$ python3 -q
>>> import numpy as np
>>> import numpy.linalg as la
>>> np.set_printoptions(suppress=True, linewidth=100)
>>> C = np.array([[-1.1, 0.2, -0.1]])
>>> rng = np.random.default_rng(25)
>>> arr = np.array([[2],
...     [-3],
...     [-3],
...     [-2],
...     [1],
...     [-1],
...     [-1],
...     [3],
...     [2],
...     [-3],
...     [2],
...     [2],
...     [2],
...     [-3],
...     [2],
...     [0],
...     [1],
...     [-3],
...     [2],
...     [-1],
...     [3],
...     [-3],
...     [-2],
...     [0],
...     [3],
...     [1],
...     [3]]) @ C + 0.1 * rng.normal(size=(27, 3))
>>> print(arr.round(3))
[[-2.165  0.4   -0.253]
 [ 3.072 -0.598  0.393]
 [ 3.404 -0.654  0.523]
 [ 2.394 -0.423  0.184]
 [-1.004  0.175 -0.078]
 [ 1.222 -0.081  0.047]
 [ 1.054 -0.255  0.099]
 [-3.293  0.561 -0.223]
 [-2.195  0.401 -0.397]
 [ 3.162 -0.67   0.336]
 [-2.287  0.556 -0.185]
 [-2.174  0.412 -0.151]
 [-2.108  0.345 -0.043]
 [ 3.222 -0.548  0.279]
 [-2.217  0.467 -0.18 ]
 [ 0.161 -0.051  0.052]
 [-1.042  0.411  0.061]
 [ 3.37  -0.433  0.385]
 [-2.278  0.433 -0.077]
 [ 1.048 -0.047  0.136]
 [-3.363  0.646 -0.457]
 [ 3.231 -0.705  0.35 ]
 [ 2.098 -0.556  0.23 ]
 [-0.048 -0.072 -0.06 ]
 [-3.195  0.617 -0.375]
 [-0.82   0.249  0.091]
 [-3.195  0.737 -0.388]]
>>> # column 0 dominates
>>> d = la.norm(arr[:, None] - arr[None], axis=-1)
>>> print((d + 1e9 * np.eye(27)).round(6).argmin(axis=1))
[11  9 21 22 25 19 19 24  0 21 14 14 11  9 11 23 25 13 14  5 24  9  3 15 26  4 24]
>>> print(d.mean(axis=1).argmax())
2
>>> print(d[:5, :5].round(3))
[[0.    5.37  5.721 4.653 1.195]
 [5.37  0.    0.361 0.731 4.176]
 [5.721 0.361 0.    1.09  4.526]
 [4.653 0.731 1.09  0.    3.461]
 [1.195 4.176 4.526 3.461 0.   ]]
